$ python -q
>>> import numpy as np
>>> import numpy.linalg as la
>>> np.set_printoptions(precision=1, suppress=True, linewidth=100)
>>> def rnd(a):
...     return np.round(a, 1) + 0
... 
>>> K = np.array([[7.0, -9.0, -12.0], [-9.0, 7.0, 12.0], [-12.0, 12.0, 14.0]])
>>> print(K.sum(axis=1))
[-14.  10.  14.]
>>> print(np.count_nonzero(K))
9
>>> K[:, 3]
Traceback (most recent call last):
  File "<python-input-7>", line 1, in <module>
    K[:, 3]
    ~^^^^^^
IndexError: index 3 is out of bounds for axis 1 with size 3
>>> print(rnd(la.norm(K)))
32.1
>>> print(la.matrix_rank(K))
3
>>> print(rnd(K.mean(axis=0)))
[-4.7  3.3  4.7]
>>> print(np.unravel_index(np.abs(K).argmax(), K.shape))
(np.int64(2), np.int64(2))
>>> print(rnd(la.svd(K, compute_uv=False)))
[32.  2.  2.]
>>> vec = np.array([-1, 0, 2])
>>> h = np.maximum(K @ vec, 0)
>>> print(np.maximum(K @ (3 * vec), 0))
[  0.  99. 120.]
>>> print(np.maximum(K @ vec, 0) - np.maximum(-K @ vec, 0))
[-31.  33.  40.]
>>> print(K * (h > 1e-9)[:, None])
[[  0.  -0.  -0.]
 [ -9.   7.  12.]
 [-12.  12.  14.]]
>>> ev, evecs = la.eigh(K)
>>> vec = np.array([-1, 3, -2])
>>> print(rnd(la.eigvalsh(K[1:, 1:])))
[-2. 23.]
>>> print(vec @ K @ vec)
-12.0
>>> print(rnd(evecs * np.abs(ev) @ evecs.T))
[[  9.9  -7.9 -10.6]
 [ -7.9   9.9  10.6]
 [-10.6  10.6  16.1]]
>>> print(np.abs(K).sum(axis=1).max(), np.abs(ev).max())
38.0 32.0
>>> P = np.triu(np.array([[1, 0, -3], [0, -3, 3], [-3, 1, 3]]), 1) + np.eye(3)
>>> A2 = P @ K @ la.inv(P)
>>> print(la.matrix_rank(A2))
3
>>> print(np.trace(A2), np.trace(K))
28.0 28.0
>>> print(A2)
[[  43.  -45.  210.]
 [ -45.   43. -210.]
 [ -12.   12.  -58.]]
>>> J = np.loadtxt("sample12.csv", delimiter=",")
>>> print(J)
[[-3. -3. -3.]
 [-3. -6. -6.]
 [-3. -6. -9.]]
>>> print([round(float(la.det(J[:i, :i])), 2) + 0 for i in range(1, 4)])
[-3.0, 9.0, -27.0]
>>> print(np.all(la.eigvalsh(J) > 0))
False
>>> print(rnd(la.eigvalsh(J).min()))
-15.1
>>> print(J @ J)
[[ 27.  45.  54.]
 [ 45.  81.  99.]
 [ 54.  99. 126.]]
>>> print(rnd(la.matrix_power(J, 3)))
[[ -378.  -675.  -837.]
 [ -675. -1215. -1512.]
 [ -837. -1512. -1890.]]
>>> print((J - J.T) / 2)
[[0. 0. 0.]
 [0. 0. 0.]
 [0. 0. 0.]]
>>> print(rnd(np.sort(np.abs(la.eigvals(J)))))
[ 0.9  1.9 15.1]
>>> print(rnd(la.det(J)))
-27.0
>>> ev, evecs = la.eig(J)
>>> print(rnd(np.prod(ev)))
-27.0
>>> print(rnd(np.sort(la.eigvals(J @ J))))
[  0.9   3.7 229.4]
>>> print(rnd(J @ evecs[:, 0] - ev[0] * evecs[:, 0]))
[0. 0. 0.]
>>> vec = np.array([-1, -1, -4])
>>> target = J @ vec
>>> print(target)
[18. 33. 45.]
>>> print(rnd(la.solve(J, target)))
[-1. -1. -4.]
>>> print(rnd(la.solve(J, target + J[:, 0])))
[ 0. -1. -4.]
>>> print(rnd(la.solve(J.T, J[1])))
[0. 1. 0.]
>>> A2 = np.array([[1, 2], [3, 0], [0, 3]])
>>> print(J @ A2)
[[-12. -15.]
 [-21. -24.]
 [-21. -33.]]
>>> print(A2.T @ J.T)
[[-12. -21. -21.]
 [-15. -24. -33.]]
>>> print(la.matrix_rank(np.vstack([J, A2.T])))
3
>>> print(np.einsum("ik,kj->ji", J, A2))
[[-12. -21. -21.]
 [-15. -24. -33.]]
>>> print(np.einsum("ik,kj->ij", J, A2))
[[-12. -15.]
 [-21. -24.]
 [-21. -33.]]
>>> E = np.array([[0.4, -4.4, 2.3],
...     [3.9, 3.1, 0.2],
...     [0.9, 0.1, -4.9],
...     [1.3, 0.9, -4.7],
...     [-2.0, -2.9, -3.6],
...     [-2.6, 4.3, -0.1],
...     [0.6, -3.0, -4.0],
...     [-0.6, 4.7, -1.4],
...     [4.1, -2.6, -1.1],
...     [-3.1, 0.9, 3.8],
...     [-2.2, -1.6, -4.2]])
>>> vec = np.array([1, 2, 1])
>>> target = E @ vec
>>> beta, lr = np.zeros(3), 1 / la.norm(E, 2) ** 2
>>> for i in range(8):
...     beta -= lr * E.T @ (E @ beta - target)
...     if i % 2 == 0: print(i, round(la.norm(E @ beta - target), 1))
... 
0 6.6
2 1.7
4 0.5
6 0.1
>>> print(rnd(beta))
[1. 2. 1.]
>>> u = np.array([2, 0])
>>> print(rnd(np.correlate(E[3], E[7], "full")))
[ -1.8   4.9  10.  -22.6   2.8]
>>> print(np.polyval(u, E[3]))
[ 2.6  1.8 -9.4]
>>> A2 = np.c_[E[:, :1] @ np.array([[3]]), np.array([0, 1, 3, 0, 0, 2, 3, 1, 1, 1, 1])]
>>> print(rnd(A2))
[[ 1.2  0. ]
 [11.7  1. ]
 [ 2.7  3. ]
 [ 3.9  0. ]
 [-6.   0. ]
 [-7.8  2. ]
 [ 1.8  3. ]
 [-1.8  1. ]
 [12.3  1. ]
 [-9.3  1. ]
 [-6.6  1. ]]
>>> print(rnd(la.lstsq(E, A2[:, 0])[0]))
[3. 0. 0.]
>>> X = np.array([[1, 1, 0], [1, 1, 0], [2, 1, 0]])
>>> U, sig, Vh = la.svd(X)
>>> print(rnd(sig))
[3.  0.5 0. ]
>>> print(np.argmax(sig[:-1] / (sig[1:] + 1e-6)) + 1)
2
>>> A2 = U[:, :2] @ np.diag(sig[:2]) @ Vh[:2]
>>> print(rnd(np.abs(X - A2).max()))
0.0
>>> print(rnd(la.norm(X - A2, 2)), sig[2])
0.0 0.0
>>> print(la.matrix_rank(X, rtol=0.05))
2
>>> u = np.array([0, 1, 2, 0])
>>> M = np.array([np.roll(u, i) for i in range(4)])
>>> print(M)
[[0 1 2 0]
 [0 0 1 2]
 [2 0 0 1]
 [1 2 0 0]]
>>> u = np.array([2, 3, -1, -2])
>>> A2 = M + np.outer(u, np.eye(4)[1])
>>> print(A2)
[[ 0.  3.  2.  0.]
 [ 0.  3.  1.  2.]
 [ 2. -1.  0.  1.]
 [ 1.  0.  0.  0.]]
>>> print(la.matrix_rank(la.inv(A2) - la.inv(M), tol=1e-8))
1
>>> U, sig, Vh = la.svd(X)
>>> evecs = Vh[:(sig > 1e-8).sum()]
>>> rng = np.random.default_rng(188300)
>>> vec = X[2] + -3 * X[1] + rng.integers(2) * np.eye(3)[0]
>>> print(vec)
[ 0. -2.  0.]
>>> print(rnd(la.norm(vec - evecs.T @ evecs @ vec)))
0.0
>>> print(rnd(evecs.T @ evecs))
[[1. 0. 0.]
 [0. 1. 0.]
 [0. 0. 0.]]
>>> print(la.matrix_rank(np.vstack([X, vec])))
2
>>> print(np.allclose(evecs.T @ evecs @ vec, vec))
True
>>> blk = np.stack([M, 5 * M, M[::-1]])
>>> print(blk.shape)
(3, 4, 4)
>>> print(la.matrix_rank(blk))
[4 4 4]
>>> print((M @ M)[0])
[4 0 1 4]
>>> print(np.fft.fft(M[0]))
[ 3.+0.j -2.-1.j  1.+0.j -2.+1.j]
>>> print(np.allclose(M @ M.T, M.T @ M))
True
>>> print(M @ (-1.0) ** np.arange(4))
[ 1. -1.  1. -1.]
>>> mat = np.array([[-6.3, -32.3, 9.1],
...     [-9.0, -32.8, 8.3],
...     [-8.1, -2.5, -8.3],
...     [-7.2, -34.6, 8.0],
...     [-6.3, -1.2, -9.0],
...     [-7.6, -33.4, 7.7],
...     [-8.5, -3.0, -8.4],
...     [-6.2, -2.1, -7.1],
...     [-8.0, -35.7, 4.5],
...     [-7.8, -33.2, 8.8],
...     [-5.4, -34.0, 9.0],
...     [-8.6, -34.9, 8.9]])
>>> cov = np.cov(mat, rowvar=False)
>>> print(rnd(la.eigvalsh(cov)[::-1]))
[307.6   2.3   1. ]
>>> print(rnd(mat.std(axis=0)))
[ 1.1 15.   7.8]
>>> print(rnd(np.corrcoef(mat.T)))
[[ 1.   0.1  0. ]
 [ 0.1  1.  -1. ]
 [ 0.  -1.   1. ]]
>>> cen = mat - mat.mean(axis=0)
>>> U, sig, Vh = la.svd(cen, full_matrices=False)
>>> print(np.searchsorted(np.cumsum(sig ** 2) / (sig ** 2).sum(), 0.9) + 1)
1
>>> print(rnd(cen.mean(axis=0)))
[0. 0. 0.]
>>> ev, evecs = la.eigh(K)
>>> print(np.abs(evecs[:, -1]).round(6).argmax())
2
>>> print(rnd(evecs.T @ K @ evecs))
[[-2.  0.  0.]
 [ 0. -2.  0.]
 [ 0.  0. 32.]]
>>> print(np.unique(ev.round(6) + 0, return_counts=True)[1])
[2 1]
>>> print(rnd(evecs.T @ evecs))
[[1. 0. 0.]
 [0. 1. 0.]
 [0. 0. 1.]]
>>> print(rnd(la.svd(K, compute_uv=False)))
[32.  2.  2.]
>>> print(ev)
[-2. -2. 32.]
>>> W0 = np.loadtxt("dump.csv", delimiter=",")
>>> print(rnd(W0))
[[-1.1  0.2 -1.4 -0.6]
 [-1.   0.1 -1.2 -0.2]
 [-2.  -0.6  1.   1.4]]
>>> U, sig, Vh = la.svd(W0)
>>> print(np.argmax(sig[:-1] / (sig[1:] + 1e-6)) + 1)
2
>>> A2 = U[:, :2] @ np.diag(sig[:2]) @ Vh[:2]
>>> print(rnd(la.norm(W0 - A2) / la.norm(W0)))
0.1
>>> print(rnd(np.abs(W0 - A2).max()))
0.1
>>> print(la.matrix_rank(W0, rtol=0.05))
3
>>> blk = np.stack([W0, -2 * W0, W0[::-1]])
>>> print(la.matrix_rank(blk))
[3 3 3]
>>> print(rnd(blk.sum(axis=0)))
[[-0.9 -0.8  2.4  2. ]
 [ 0.   0.   0.   0. ]
 [ 0.9  0.8 -2.4 -2. ]]
>>> print(la.matrix_rank(blk.reshape(3, -1)))
2
>>> print(blk.shape)
(3, 3, 4)
>>> cov = W0.T @ W0
>>> print(la.matrix_rank(cov))
3
>>> print(rnd(la.eigvalsh(cov)[::-1]))
[7.4 5.9 0.  0. ]
>>> theta = np.radians(15)
>>> r_ = np.eye(4)
>>> r_[3, 3] = r_[1, 1] = np.cos(theta)
>>> r_[3, 1], r_[1, 3] = -np.sin(theta), np.sin(theta)
>>> print(rnd(r_))
[[ 1.   0.   0.   0. ]
 [ 0.   1.   0.   0.3]
 [ 0.   0.   1.   0. ]
 [ 0.  -0.3  0.   1. ]]
>>> A2 = W0 @ r_.T
>>> print(rnd(la.det(r_)), rnd(np.trace(r_)))
1.0 3.9
>>> print(rnd(la.svd(W0, compute_uv=False)), rnd(la.svd(A2, compute_uv=False)))
[2.7 2.4 0.2] [2.7 2.4 0.2]
>>> print(np.allclose(la.norm(W0, axis=1), la.norm(A2, axis=1)))
True
>>> def softmax(z):
...     e = np.exp(z - z.max(axis=-1, keepdims=True))
...     return e / e.sum(axis=-1, keepdims=True)
... 
>>> print(rnd(softmax(W0[1] + 4)))
[0.1 0.4 0.1 0.3]
>>> print(rnd(softmax(10 * W0[1])))
[0. 1. 0. 0.]
>>> scores = W0 @ W0.T / np.sqrt(4)
>>> print(rnd(softmax(scores)[1] @ W0))
[-1.2  0.  -1.  -0.2]
>>> print(rnd(softmax(scores)))
[[0.5 0.4 0.1]
 [0.5 0.4 0.1]
 [0.  0.  0.9]]
>>> m1 = np.loadtxt("case19.csv", delimiter=",")
>>> print(m1)
[[ 0. -4. -4. -4.]
 [-4.  0.  0.  0.]
 [-4.  0.  0.  0.]
 [-4.  0.  0.  0.]]
>>> P = np.triu(np.array([[1, 0, -1, 2], [1, 3, 0, 0], [1, 1, 2, -2], [2, 3, 1, 3]]), 1) + np.eye(4)
>>> A2 = P @ M @ la.inv(P)
>>> print(rnd(la.det(A2)))
15.0
>>> print(rnd(np.poly(A2)))
[ 1.  0. -8. -8. 15.]
>>> print(np.trace(A2), np.trace(M))
0.0 0
>>> U, sig, Vh = la.svd(m1)
>>> evecs = Vh[:(sig > 1e-8).sum()]
>>> vec = m1[3] + 4 * m1[1] + rng.integers(2) * np.eye(4)[2]
>>> print(vec)
[-20.   0.   0.   0.]
>>> print(np.allclose(evecs.T @ evecs @ vec, vec))
True
>>> print(rnd(la.norm(vec - evecs.T @ evecs @ vec)))
0.0
>>> print(rnd(evecs.T @ evecs))
[[1.  0.  0.  0. ]
 [0.  0.3 0.3 0.3]
 [0.  0.3 0.3 0.3]
 [0.  0.3 0.3 0.3]]
